$ python3 -q
>>> import numpy as np
>>> np.set_printoptions(precision=2, suppress=True, linewidth=140)
>>> def rd(a):
...     return np.round(a, 2) + 0
... 
>>> m1 = np.loadtxt("m.csv", delimiter=",")
>>> m1
array([[ 8., -2., -9., -2.],
       [ 0.,  1.,  2.,  2.],
       [ 0.,  0.,  6., -2.],
       [ 0.,  0.,  0., -7.]])
>>> vec = np.array([3, 0, 2, 1])
>>> m1 @ np.ones(4)
array([-5.,  5.,  4., -7.])
>>> (m1 @ vec).argmax()
np.int64(2)
>>> (m1 * vec).sum(axis=1)
array([ 4.,  6., 10., -7.])
>>> m1 @ (2 * vec)
array([  8.,  12.,  20., -14.])
>>> np.linalg.norm(m1 @ vec) <= np.linalg.norm(m1, 2) * np.linalg.norm(vec) + 1e-9
np.True_
>>> B = np.array([[-2, 3], [-1, 1], [2, -1], [2, -3]])
>>> np.einsum("ij->j", m1)
array([ 8., -1., -1., -9.])
>>> np.linalg.matrix_rank(m1 @ B)
np.int64(2)
>>> B.T @ m1.T
array([[-36.,   7.,   8., -14.],
       [ 37.,  -7.,   0.,  21.]])
>>> np.einsum("ik,kj->ji", m1, B)
array([[-36.,   7.,   8., -14.],
       [ 37.,  -7.,   0.,  21.]])
>>> np.linalg.matrix_rank(np.vstack([m1, B.T]))
np.int64(4)
>>> m1 @ B
array([[-36.,  37.],
       [  7.,  -7.],
       [  8.,   0.],
       [-14.,  21.]])
>>> np.vstack([m1, B.T]).shape
(6, 4)
>>> np.einsum("ij,ji->", m1, m1)
np.float64(150.0)
>>> np.kron(np.eye(2, dtype=int), m1)
array([[ 8., -2., -9., -2.,  0., -0., -0., -0.],
       [ 0.,  1.,  2.,  2.,  0.,  0.,  0.,  0.],
       [ 0.,  0.,  6., -2.,  0.,  0.,  0., -0.],
       [ 0.,  0.,  0., -7.,  0.,  0.,  0., -0.],
       [ 0., -0., -0., -0.,  8., -2., -9., -2.],
       [ 0.,  0.,  0.,  0.,  0.,  1.,  2.,  2.],
       [ 0.,  0.,  0., -0.,  0.,  0.,  6., -2.],
       [ 0.,  0.,  0., -0.,  0.,  0.,  0., -7.]])
>>> rd(np.linalg.eigvals(m1))
array([ 8.,  1.,  6., -7.])
>>> np.poly(m1)
array([   1.,   -8.,  -43.,  386., -336.])
>>> rd(np.linalg.det(m1[::-1]))
np.float64(-336.0)
>>> rd(np.linalg.det(2 * m1)), rd(np.linalg.det(m1))
(np.float64(-5376.0), np.float64(-336.0))
>>> C2 = m1.T @ m1
>>> (m1 @ m1.T).shape
(4, 4)
>>> rd(np.linalg.eigvalsh(C2)[::-1])
array([176.61,  59.69,  13.94,   0.77])
>>> rd(np.linalg.svd(m1, compute_uv=False) ** 2)
array([176.61,  59.69,  13.94,   0.77])
>>> vals, V = np.linalg.eig(m1)
>>> rd(np.sort(np.linalg.eigvals(np.linalg.inv(m1))))
array([-0.14,  0.12,  0.17,  1.  ])
>>> rd(np.sort(np.linalg.eigvals(m1.T)))
array([-7.,  1.,  6.,  8.])
>>> m1 @ V[:, 0] - vals[0] * V[:, 0]
array([0., 0., 0., 0.])
>>> vals
array([ 8.,  1.,  6., -7.])
>>> feats = np.load("mat.npy")
>>> feats
array([[ 3,  3, -3,  3],
       [ 3,  3,  3, -3],
       [-3,  3,  3,  3],
       [ 3, -3,  3,  3]])
>>> np.all(np.linalg.eigvalsh(feats) > 0)
np.False_
